>>> import numpy as np
>>> from numpy import linalg as LA
>>> np.set_printoptions(precision=3, suppress=True, linewidth=200, floatmode="fixed")
>>> mat = np.loadtxt("dump.csv", delimiter=",")
>>> mat
array([[0.000, 1.000, 1.000],
       [1.000, 0.000, 1.000],
       [1.000, 1.000, 0.000]])
>>> # symmetric
>>> rng = np.random.default_rng(9062)
>>> idx = rng.permutation(3)
>>> idx
array([0, 1, 2])
>>> A2 = mat[idx][:, idx]
>>> np.allclose(A2, mat)
True
>>> Q, r_ = LA.qr(mat)
>>> np.allclose(r_.T @ r_, mat.T @ mat)
True
>>> np.round(Q @ r_, 3) + 0
array([[0.000, 1.000, 1.000],
       [1.000, 0.000, 1.000],
       [1.000, 1.000, 0.000]])
>>> np.round(abs(r_[0, 0]), 3), round(float(LA.norm(mat[:, 0])), 3)
(np.float64(1.414), 1.414)
>>> Q.shape, r_.shape
((3, 3), (3, 3))
>>> r_
array([[-1.414, -0.707, -0.707],
       [ 0.000,  1.225,  0.408],
       [ 0.000,  0.000, -1.155]])
>>> Q, V = LA.qr(mat[:, :1])[0], LA.qr(mat[:, 1:])[0]
>>> s = LA.svd(Q.T @ V, compute_uv=False)
>>> (s > 0.9).sum()
np.int64(0)
>>> round(LA.norm(Q @ Q.T - V @ V.T, 2), 3)
np.float64(1.0)
>>> A = np.array([[-4, -1, 5, -4], [-1, 2, 2, 0], [5, 2, 4, 1], [-4, 0, 1, 4]])
>>> # symmetric
>>> (A + A.T) / 2
array([[-4.000, -1.000,  5.000, -4.000],
       [-1.000,  2.000,  2.000,  0.000],
       [ 5.000,  2.000,  4.000,  1.000],
       [-4.000,  0.000,  1.000,  4.000]])
>>> np.allclose(A, A.T)
True
>>> A @ A
array([[ 58,  12,  -6,   5],
       [ 12,   9,   7,   6],
       [ -6,   7,  46, -12],
       [  5,   6, -12,  33]])
>>> np.sort(np.abs(LA.eigvals(A)))
array([1.687, 5.326, 7.052, 8.065])
>>> LA.matrix_power(A, 4)
array([[3569,  792, -600,  599],
       [ 792,  310,  241,  228],
       [-600,  241, 2345, -936],
       [ 599,  228, -936, 1294]])
